$ ipython --no-banner

In [1]: import numpy as np

In [2]: import numpy.linalg as la

In [3]: np.set_printoptions(precision=3, suppress=True, linewidth=120)

In [4]: m1 = np.load("case11.npy")

In [5]: print(m1)
[[ 0.444 -0.274  0.078 -0.407]
 [-0.274  0.333 -0.376  0.078]
 [ 0.078 -0.376  0.667  0.274]
 [-0.407  0.078  0.274  0.556]]

In [6]: w, V = la.eigh(m1)

In [7]: print(np.round(V.T @ m1 @ V, 3) + 0)
[[0. 0. 0. 0.]
 [0. 0. 0. 0.]
 [0. 0. 1. 0.]
 [0. 0. 0. 1.]]

In [8]: print(w.round(3) + 0)
[0. 0. 1. 1.]

In [9]: G = m1.T @ m1

In [10]: print(G)
[[ 0.444 -0.274  0.078 -0.407]
 [-0.274  0.333 -0.376  0.078]
 [ 0.078 -0.376  0.667  0.274]
 [-0.407  0.078  0.274  0.556]]

In [11]: print(np.allclose(G, G.T))
True

In [12]: left, sv, Vh = la.svd(m1)

In [13]: print(sv.round(3) + 0)
[1. 1. 0. 0.]

In [14]: B = left[:, :2] @ np.diag(sv[:2]) @ Vh[:2]

In [15]: print(la.matrix_rank(B))
2

In [16]: print(B)
[[ 0.444 -0.274  0.078 -0.407]
 [-0.274  0.333 -0.376  0.078]
 [ 0.078 -0.376  0.667  0.274]
 [-0.407  0.078  0.274  0.556]]

In [17]: print(la.matrix_rank(m1, rtol=0.05))
2

In [18]: print(round(float(np.abs(m1 - B).max()), 3))
0.0

In [19]: E = np.loadtxt("layer13.csv", delimiter=",")

In [20]: print(E)
[[ 4.  5.  6.  7.]
 [ 8.  9. 10. 11.]
 [12. 13. 14. 15.]
 [16. 17. 18. 19.]]

In [21]: print(round(la.norm(E, 2) / la.norm(E), 3))
0.999

In [22]: print([round(float(x), 3) for x in la.svd(E, compute_uv=False)[:3]])
[49.532, 1.615, 0.0]

In [23]: left, sv, Vh = la.svd(E)

In [24]: print(sv.round(3) + 0)
[49.532  1.615  0.     0.   ]

In [25]: B = left[:, :2] @ np.diag(sv[:2]) @ Vh[:2]

In [26]: print(B)
[[ 4.  5.  6.  7.]
 [ 8.  9. 10. 11.]
 [12. 13. 14. 15.]
 [16. 17. 18. 19.]]

In [27]: print(la.matrix_rank(E, rtol=0.05))
1

In [28]: print(round(float(np.abs(E - B).max()), 3))
0.0

In [29]: print(np.abs(np.diag(la.qr(E)[1])) > 1e-9)
[ True  True False False]

In [30]: print(np.allclose(E[:-1].T @ la.lstsq(E[:-1].T, E[-1])[0], E[-1]))
True

In [31]: print(E @ la.pinv(E) @ E)
[[ 4.  5.  6.  7.]
 [ 8.  9. 10. 11.]
 [12. 13. 14. 15.]
 [16. 17. 18. 19.]]

In [32]: print(np.round(np.trace(la.pinv(E) @ E), 3))
2.0

In [33]: r = la.matrix_rank(E)

In [34]: print(r)
2

In [35]: ns = la.svd(E)[2][r:].T

In [36]: print(ns.shape)
(4, 2)

In [37]: print(ns @ ns.T)
[[ 0.3 -0.4 -0.1  0.2]
 [-0.4  0.7 -0.2 -0.1]
 [-0.1 -0.2  0.7 -0.4]
 [ 0.2 -0.1 -0.4  0.3]]

In [38]: print([int(la.matrix_rank(E[:i])) for i in range(1, len(E) + 1)])
[1, 2, 2, 2]
